In [1]: import numpy as np

In [2]: np.set_printoptions(suppress=True, linewidth=120)

In [3]: feats = np.loadtxt("case3.csv", delimiter=",")

In [4]: feats
Out[4]: 
array([[0., 0., 0., 0., 0., 0., 0., 0., 0., 3., 0., 0.],
       [0., 1., 0., 0., 0., 0., 0., 0., 0., 0., 0., 0.],
       [0., 0., 0., 0., 0., 0., 0., 0., 0., 0., 0., 0.],
       [0., 0., 0., 0., 0., 0., 0., 0., 0., 0., 0., 3.],
       [1., 0., 0., 0., 0., 0., 0., 0., 0., 0., 0., 0.],
       [0., 0., 0., 0., 0., 0., 3., 0., 0., 0., 0., 0.],
       [0., 0., 0., 0., 0., 0., 0., 0., 0., 0., 3., 0.],
       [0., 0., 1., 0., 0., 0., 0., 0., 0., 0., 0., 0.],
       [0., 0., 0., 0., 0., 0., 0., 0., 0., 0., 0., 0.],
       [0., 0., 0., 1., 0., 0., 0., 0., 0., 0., 0., 0.],
       [0., 0., 0., 0., 0., 0., 0., 0., 2., 0., 0., 0.],
       [0., 0., 0., 0., 0., 0., 0., 2., 0., 0., 0., 0.]])

In [5]: np.round(np.linalg.svd(feats, compute_uv=False), 1)
Out[5]: array([3., 3., 3., 3., 2., 2., 1., 1., 1., 1., 0., 0.])

In [6]: np.round(np.linalg.norm(feats, axis=0), 1)
Out[6]: array([1., 1., 1., 1., 0., 0., 3., 2., 2., 3., 3., 3.])

In [7]: feats @ feats.T
Out[7]: 
array([[9., 0., 0., 0., 0., 0., 0., 0., 0., 0., 0., 0.],
       [0., 1., 0., 0., 0., 0., 0., 0., 0., 0., 0., 0.],
       [0., 0., 0., 0., 0., 0., 0., 0., 0., 0., 0., 0.],
       [0., 0., 0., 9., 0., 0., 0., 0., 0., 0., 0., 0.],
       [0., 0., 0., 0., 1., 0., 0., 0., 0., 0., 0., 0.],
       [0., 0., 0., 0., 0., 9., 0., 0., 0., 0., 0., 0.],
       [0., 0., 0., 0., 0., 0., 9., 0., 0., 0., 0., 0.],
       [0., 0., 0., 0., 0., 0., 0., 1., 0., 0., 0., 0.],
       [0., 0., 0., 0., 0., 0., 0., 0., 0., 0., 0., 0.],
       [0., 0., 0., 0., 0., 0., 0., 0., 0., 1., 0., 0.],
       [0., 0., 0., 0., 0., 0., 0., 0., 0., 0., 4., 0.],
       [0., 0., 0., 0., 0., 0., 0., 0., 0., 0., 0., 4.]])

In [8]: data = np.load("sample12.npy")

In [9]: data
Out[9]: 
array([[0, 0, 1, 0, 0, 0, 0, 0, 0],
       [0, 0, 0, 0, 0, 1, 0, 0, 0],
       [0, 0, 0, 0, 1, 0, 0, 0, 0],
       [1, 0, 0, 0, 0, 0, 0, 0, 0],
       [0, 1, 0, 0, 0, 0, 0, 0, 0],
       [0, 0, 0, 0, 0, 0, 0, 0, 1],
       [0, 0, 0, 1, 0, 0, 0, 0, 0],
       [0, 0, 0, 0, 0, 0, 1, 0, 0],
       [0, 0, 0, 0, 0, 0, 0, 1, 0]])

In [10]: r0, v = data[7], data[8]

In [11]: r0 @ v
Out[11]: np.int64(0)

In [12]: pr = (r0 @ v) / (r0 @ r0) * r0

In [13]: np.linalg.matrix_rank(np.outer(r0, v))
Out[13]: np.int64(1)

In [14]: np.outer(r0, v)
Out[14]: 
array([[0, 0, 0, 0, 0, 0, 0, 0, 0],
       [0, 0, 0, 0, 0, 0, 0, 0, 0],
       [0, 0, 0, 0, 0, 0, 0, 0, 0],
       [0, 0, 0, 0, 0, 0, 0, 0, 0],
       [0, 0, 0, 0, 0, 0, 0, 0, 0],
       [0, 0, 0, 0, 0, 0, 0, 0, 0],
       [0, 0, 0, 0, 0, 0, 0, 1, 0],
       [0, 0, 0, 0, 0, 0, 0, 0, 0],
       [0, 0, 0, 0, 0, 0, 0, 0, 0]])

In [15]: pr
Out[15]: array([0., 0., 0., 0., 0., 0., 0., 0., 0.])

In [16]: (v - pr) @ r0
Out[16]: np.float64(0.0)

In [17]: x = np.array([2, 5, 2, 2, 1, 5, 3, 1, 0])

In [18]: np.round(np.linalg.det(data), 1)
Out[18]: np.float64(1.0)

In [19]: [p for p in range(1, 25) if np.allclose(np.linalg.matrix_power(data, p), np.eye(9))]
Out[19]: [9, 18]

In [20]: np.round(np.linalg.inv(data), 1)
Out[20]: 
array([[0., 0., 0., 1., 0., 0., 0., 0., 0.],
       [0., 0., 0., 0., 1., 0., 0., 0., 0.],
       [1., 0., 0., 0., 0., 0., 0., 0., 0.],
       [0., 0., 0., 0., 0., 0., 1., 0., 0.],
       [0., 0., 1., 0., 0., 0., 0., 0., 0.],
       [0., 1., 0., 0., 0., 0., 0., 0., 0.],
       [0., 0., 0., 0., 0., 0., 0., 1., 0.],
       [0., 0., 0., 0., 0., 0., 0., 0., 1.],
       [0., 0., 0., 0., 0., 1., 0., 0., 0.]])

In [21]: round(float(np.linalg.norm(x)), 1), round(np.linalg.norm(data @ x), 1)
Out[21]: (8.5, np.float64(8.5))

In [22]: data @ np.ones(9)
Out[22]: array([1., 1., 1., 1., 1., 1., 1., 1., 1.])

In [23]: np.linalg.matrix_power(data, 100)
Out[23]: 
array([[0, 0, 1, 0, 0, 0, 0, 0, 0],
       [0, 0, 0, 0, 0, 1, 0, 0, 0],
       [0, 0, 0, 0, 1, 0, 0, 0, 0],
       [1, 0, 0, 0, 0, 0, 0, 0, 0],
       [0, 1, 0, 0, 0, 0, 0, 0, 0],
       [0, 0, 0, 0, 0, 0, 0, 0, 1],
       [0, 0, 0, 1, 0, 0, 0, 0, 0],
       [0, 0, 0, 0, 0, 0, 1, 0, 0],
       [0, 0, 0, 0, 0, 0, 0, 1, 0]])

In [24]: np.linalg.matrix_power(data, 2)
Out[24]: 
array([[0, 0, 0, 0, 1, 0, 0, 0, 0],
       [0, 0, 0, 0, 0, 0, 0, 0, 1],
       [0, 1, 0, 0, 0, 0, 0, 0, 0],
       [0, 0, 1, 0, 0, 0, 0, 0, 0],
       [0, 0, 0, 0, 0, 1, 0, 0, 0],
       [0, 0, 0, 0, 0, 0, 0, 1, 0],
       [1, 0, 0, 0, 0, 0, 0, 0, 0],
       [0, 0, 0, 1, 0, 0, 0, 0, 0],
       [0, 0, 0, 0, 0, 0, 1, 0, 0]])

In [25]: pr = np.eye(9)[2]

In [26]: for _ in range(3):
    ...:     pr = pr @ data
    ...:     print(pr.round(1))
    ...: 
[0. 0. 0. 0. 1. 0. 0. 0. 0.]
[0. 1. 0. 0. 0. 0. 0. 0. 0.]
[0. 0. 0. 0. 0. 1. 0. 0. 0.]
